$ ipython --no-banner

In [1]: import numpy as np

In [2]: np.set_printoptions(precision=1, suppress=True, linewidth=140, legacy="1.25")

In [3]: tidy = lambda a: np.round(a, 1) + 0

In [4]: K = np.loadtxt("mat.csv", delimiter=",")

In [5]: print(K)
[[ 1.  1. -1. -1.  1.  1. -1. -1.]
 [ 1. -1. -1.  1.  1. -1. -1.  1.]
 [ 1. -1. -1.  1. -1.  1.  1. -1.]]

In [6]: M2 = K / np.sqrt((K ** 2).mean(axis=1, keepdims=True))

In [7]: print(tidy(np.linalg.norm(M2, axis=1)))
[2.8 2.8 2.8]

In [8]: print(np.linalg.matrix_rank(M2) == np.linalg.matrix_rank(K))
True

In [9]: print(K[1] @ K[2])
0.0

In [10]: print(tidy(np.linalg.norm(K) ** 2 / np.linalg.norm(K, 2) ** 2))
3.0

In [11]: u = np.array([-5, -9, 0])

In [12]: print(np.convolve(K[2], u))
[ -5.  -4.  14.   4.  -4.   4. -14.  -4.   9.   0.]

In [13]: M2 = K / np.linalg.norm(K, axis=1, keepdims=True)

In [14]: cov = M2 @ M2.T

In [15]: print((np.abs(cov) > 0.9).astype(int))
[[1 0 0]
 [0 1 0]
 [0 0 1]]

In [16]: print(np.degrees(np.arccos(np.clip(cov[0, 1], -1, 1))))
90.0

In [17]: print(tidy(cov))
[[1. 0. 0.]
 [0. 1. 0.]
 [0. 0. 1.]]

In [18]: print(tidy(cov[0]))
[1. 0. 0.]

In [19]: arr = np.tril(np.array([[0, 0, 1, 0, 0],
    ...:     [0, 0, 2, 0, 0],
    ...:     [1, 0, 2, 1, 0],
    ...:     [2, 0, 1, 2, 1],
    ...:     [2, 0, 2, 1, 0]]), -1) + np.eye(5, dtype=int)

In [20]: print(arr)
[[1 0 0 0 0]
 [0 1 0 0 0]
 [1 0 1 0 0]
 [2 0 1 1 0]
 [2 0 2 1 1]]

In [21]: # triangular: eigenvalues sit on the diagonal

In [22]: rng = np.random.default_rng(69643)

In [23]: labels = rng.permutation(5)

In [24]: print(labels)
[1 2 3 0 4]

In [25]: M2 = arr[labels][:, labels]

In [26]: print(tidy(np.linalg.det(M2)), tidy(np.linalg.det(arr[labels])))
1.0 -1.0

In [27]: print(M2)
[[1 0 0 0 0]
 [0 1 0 1 0]
 [0 1 1 2 0]
 [0 0 0 1 0]
 [0 2 1 2 1]]
